$ python3 -q
>>> import numpy as np
>>> np.set_printoptions(precision=1, suppress=True, linewidth=140)
>>> feats = np.load("x.npy")
>>> feats
array([[ 8, -9,  5, -7, -3,  8,  8],
       [ 7, -5,  7,  6, -9, -3, -6],
       [ 2,  5,  3, -7,  8, -2,  7]])
>>> t = np.radians(30)
>>> Rm = np.eye(7)
>>> Rm[6, 6] = Rm[1, 1] = np.cos(t)
>>> Rm[6, 1], Rm[1, 6] = -np.sin(t), np.sin(t)
>>> Rm
array([[ 1. ,  0. ,  0. ,  0. ,  0. ,  0. ,  0. ],
       [ 0. ,  0.9,  0. ,  0. ,  0. ,  0. ,  0.5],
       [ 0. ,  0. ,  1. ,  0. ,  0. ,  0. ,  0. ],
       [ 0. ,  0. ,  0. ,  1. ,  0. ,  0. ,  0. ],
       [ 0. ,  0. ,  0. ,  0. ,  1. ,  0. ,  0. ],
       [ 0. ,  0. ,  0. ,  0. ,  0. ,  1. ,  0. ],
       [ 0. , -0.5,  0. ,  0. ,  0. ,  0. ,  0.9]])
>>> out = feats @ Rm.T
>>> np.linalg.svd(feats, compute_uv=False), np.linalg.svd(out, compute_uv=False)
(array([19.8, 19.2,  9. ]), array([19.8, 19.2,  9. ]))
>>> out
array([[ 8. , -3.8,  5. , -7. , -3. ,  8. , 11.4],
       [ 7. , -7.3,  7. ,  6. , -9. , -3. , -2.7],
       [ 2. ,  7.8,  3. , -7. ,  8. , -2. ,  3.6]])
>>> np.allclose(feats @ feats.T, out @ out.T)
True
>>> out = feats[0, 0] * feats[1:] - np.outer(feats[1:, 0], feats[0])
>>> out
array([[   0,   23,   21,   97,  -51,  -80, -104],
       [   0,   58,   14,  -42,   70,  -32,   40]])
>>> feats[:, 0] / feats[0, 0]
array([1. , 0.9, 0.2])
>>> np.flatnonzero(~out.round(6).any(axis=1))
array([], dtype=int64)
>>> cov = feats.T @ feats
>>> np.trace(cov), (feats ** 2).sum()
(np.int64(845), np.int64(845))
>>> np.diag(cov)
array([117, 131,  83, 134, 154,  77, 149])
>>> np.allclose(cov, cov.T)
True
>>> np.round(np.linalg.eigvalsh(cov)[::-1], 1) + 0
array([393.7, 370.5,  80.8,   0. ,   0. ,   0. ,   0. ])
>>> mat = np.loadtxt("sample17.csv", delimiter=",")
>>> mat
array([[2., 0., 0., 3., 1., 0., 0.],
       [0., 2., 0., 0., 3., 1., 0.],
       [0., 0., 2., 0., 0., 3., 1.],
       [3., 0., 0., 2., 0., 0., 3.],
       [1., 3., 0., 0., 2., 0., 0.],
       [0., 1., 3., 0., 0., 2., 0.],
       [0., 0., 1., 3., 0., 0., 2.]])
>>> mat.shape
(7, 7)
>>> np.abs(mat).max()
np.float64(3.0)
>>> np.count_nonzero(mat)
np.int64(21)
>>> np.linalg.svd(mat, compute_uv=False)
array([6.5, 5.3, 4.8, 2.4, 1.9, 1.7, 0.4])
>>> mat.mean(axis=0)
array([0.9, 0.9, 0.9, 1.1, 0.9, 0.9, 0.9])
>>> mat.sum(axis=0)
array([6., 6., 6., 8., 6., 6., 6.])
>>> np.zeros(7, 7)
Traceback (most recent call last):
  File "<python-input-30>", line 1, in <module>
    np.zeros(7, 7)
    ~~~~~~~~^^^^^^
TypeError: Cannot interpret '7' as a data type
>>> np.diff(mat, axis=0)
array([[-2.,  2.,  0., -3.,  2.,  1.,  0.],
       [ 0., -2.,  2.,  0., -3.,  2.,  1.],
       [ 3.,  0., -2.,  2.,  0., -3.,  2.],
       [-2.,  3.,  0., -2.,  2.,  0., -3.],
       [-1., -2.,  3.,  0., -2.,  2.,  0.],
       [ 0., -1., -2.,  3.,  0., -2.,  2.]])
>>> np.linalg.matrix_rank(mat)
np.int64(7)
>>> mat[7]
Traceback (most recent call last):
  File "<python-input-33>", line 1, in <module>
    mat[7]
    ~~~^^^
IndexError: index 7 is out of bounds for axis 0 with size 7
>>> mat.sum(axis=1)
array([6., 6., 6., 8., 6., 6., 6.])
>>> def softmax(z):
...     e = np.exp(z - z.max(axis=-1, keepdims=True))
...     return e / e.sum(axis=-1, keepdims=True)
... 
>>> np.round(softmax(10 * mat[6]), 1) + 0
array([0., 0., 0., 1., 0., 0., 0.])
>>> softmax(mat).sum(axis=1)
array([1., 1., 1., 1., 1., 1., 1.])
>>> S = mat @ mat.T / np.sqrt(7)
>>> np.round(softmax(S), 1) + 0
array([[0.6, 0. , 0. , 0.3, 0. , 0. , 0.1],
       [0. , 0.7, 0. , 0. , 0.3, 0. , 0. ],
       [0. , 0. , 0.7, 0. , 0. , 0.3, 0. ],
       [0. , 0. , 0. , 1. , 0. , 0. , 0. ],
       [0. , 0.3, 0. , 0. , 0.7, 0. , 0. ],
       [0. , 0. , 0.3, 0. , 0. , 0.7, 0. ],
       [0.1, 0. , 0. , 0.3, 0. , 0. , 0.6]])
>>> softmax(S).round(6).argmax(axis=1)
array([0, 1, 2, 3, 4, 5, 6])
>>> rng = np.random.default_rng(1324)
>>> lab = rng.permutation(7)
>>> lab
array([0, 5, 1, 4, 6, 2, 3])
>>> out = mat[lab][:, lab]
>>> round(float(np.linalg.det(out)), 1), round(float(np.linalg.det(mat[lab])), 1)
(-540.0, -540.0)
>>> np.sort(np.abs(np.linalg.eigvals(out)))
array([0.4, 1.7, 1.9, 2.4, 4.8, 5.3, 6.5])
>>> out = mat / np.sqrt((mat ** 2).mean(axis=1, keepdims=True))
>>> np.linalg.norm(out, axis=1)
array([2.6, 2.6, 2.6, 2.6, 2.6, 2.6, 2.6])
>>> out[1]
array([0. , 1.4, 0. , 0. , 2.1, 0.7, 0. ])
>>> np.linalg.matrix_rank(out) == np.linalg.matrix_rank(mat)
np.True_
>>> W = np.array([[0, 1, 1, 1, 3],
...     [0, 1, 2, 2, 0],
...     [2, 1, 1, 3, 3],
...     [1, 2, 2, 1, 3],
...     [3, 0, 2, 3, 0],
...     [0, 3, 0, 3, 3],
...     [3, 3, 1, 1, 3]])
>>> b = np.array([2, 5, 0, 0, 3])
>>> act = np.maximum(mat @ W + b, 0)
>>> np.linalg.matrix_rank(act)
np.int64(5)
>>> cent = np.array([[1, -2], [-1, -2], [1, 2], [1, 0], [0, 0]])
>>> W @ cent
array([[  1,   0],
       [  3,   2],
       [  5,  -4],
       [  2,  -2],
       [  8,  -2],
       [  0,  -6],
       [  2, -10]])
>>> (act @ cent).round(6).argmax(axis=1)
array([0, 0, 0, 0, 0, 0, 0])
>>> act @ cent
array([[ 13., -22.],
       [ 27., -22.],
       [  9., -50.],
       [ 10., -48.],
       [ 23., -12.],
       [ 15., -36.],
       [ 12., -44.]])
>>> K = np.load("mat.npy")
>>> K
array([[ 1,  0,  0,  0,  0,  0,  0,  0,  0],
       [-2,  1,  0,  0,  0,  0,  0,  0,  0],
       [ 3, -1,  1,  0,  0,  0,  0,  0,  0],
       [ 0, -2,  1,  1,  0,  0,  0,  0,  0],
       [-2,  2,  3, -3,  1,  0,  0,  0,  0],
       [ 2,  0,  1,  1,  3,  1,  0,  0,  0],
       [ 2,  0,  0,  2, -2,  1,  1,  0,  0],
       [ 3,  2,  0,  3,  1,  1,  0,  1,  0],
       [-1,  3, -3,  1, -1,  1, -2,  0,  1]])
>>> left, s, Vh = np.linalg.svd(K)
>>> s.round(1) + 0
array([7.4, 6.2, 4.8, 2.9, 2.3, 1.3, 0.9, 0.1, 0. ])
>>> out = left[:, :8] @ np.diag(s[:8]) @ Vh[:8]
>>> round(float(np.abs(K - out).max()), 1)
0.0
>>> np.linalg.matrix_rank(K, rtol=0.05)
np.int64(7)
>>> np.round(np.linalg.norm(K - out) / np.linalg.norm(K), 1)
np.float64(0.0)
>>> out.round(1) + 0
array([[ 1.,  0.,  0.,  0.,  0.,  0.,  0.,  0.,  0.],
       [-2.,  1.,  0.,  0.,  0.,  0.,  0.,  0.,  0.],
       [ 3., -1.,  1.,  0.,  0.,  0.,  0.,  0.,  0.],
       [ 0., -2.,  1.,  1.,  0.,  0.,  0.,  0.,  0.],
       [-2.,  2.,  3., -3.,  1.,  0.,  0.,  0.,  0.],
       [ 2.,  0.,  1.,  1.,  3.,  1.,  0.,  0.,  0.],
       [ 2.,  0.,  0.,  2., -2.,  1.,  1.,  0.,  0.],
       [ 3.,  2.,  0.,  3.,  1.,  1.,  0.,  1.,  0.],
       [-1.,  3., -3.,  1., -1.,  1., -2.,  0.,  1.]])
>>> round(float(np.linalg.norm(K - out, 2)), 1), round(s[8], 1)
(0.0, np.float64(0.0))
>>> cov = out.T @ out
>>> np.allclose(cov, cov.T)
True
>>> np.linalg.matrix_rank(cov)
np.int64(8)
>>> np.round(np.trace(cov), 1), np.round((out ** 2).sum(), 1)
(np.float64(132.0), np.float64(132.0))
>>> f = np.array([2, 4, -1])
>>> np.cross(K[5, :3], K[8, :3])
array([-3,  5,  6])
>>> np.polyval(f, K[5])
array([15, -1,  5,  5, 29,  5, -1, -1, -1])
>>> np.convolve(K[5], f)
array([ 4,  8,  0,  6,  9, 13,  1, -1,  0,  0,  0])
>>> np.trace(K)
np.int64(9)
>>> np.allclose(K @ K.T, K.T @ K)
False
>>> (K - K.T) / 2
array([[ 0. ,  1. , -1.5,  0. ,  1. , -1. , -1. , -1.5,  0.5],
       [-1. ,  0. ,  0.5,  1. , -1. ,  0. ,  0. , -1. , -1.5],
       [ 1.5, -0.5,  0. , -0.5, -1.5, -0.5,  0. ,  0. ,  1.5],
       [ 0. , -1. ,  0.5,  0. ,  1.5, -0.5, -1. , -1.5, -0.5],
       [-1. ,  1. ,  1.5, -1.5,  0. , -1.5,  1. , -0.5,  0.5],
       [ 1. ,  0. ,  0.5,  0.5,  1.5,  0. , -0.5, -0.5, -0.5],
       [ 1. ,  0. ,  0. ,  1. , -1. ,  0.5,  0. ,  0. ,  1. ],
       [ 1.5,  1. ,  0. ,  1.5,  0.5,  0.5,  0. ,  0. ,  0. ],
       [-0.5,  1.5, -1.5,  0.5, -0.5,  0.5, -1. ,  0. ,  0. ]])
>>> K @ K
array([[  1,   0,   0,   0,   0,   0,   0,   0,   0],
       [ -4,   1,   0,   0,   0,   0,   0,   0,   0],
       [  8,  -2,   1,   0,   0,   0,   0,   0,   0],
       [  7,  -5,   2,   1,   0,   0,   0,   0,   0],
       [  1,   7,   3,  -6,   1,   0,   0,   0,   0],
       [  1,   3,  12,  -7,   6,   1,   0,   0,   0],
       [ 10,  -8,  -3,  11,  -1,   2,   1,   0,   0],
       [  2,   0,   7,   4,   5,   2,   0,   1,   0],
       [-17,   5,  -7,   2,   5,   0,  -4,   0,   1]])
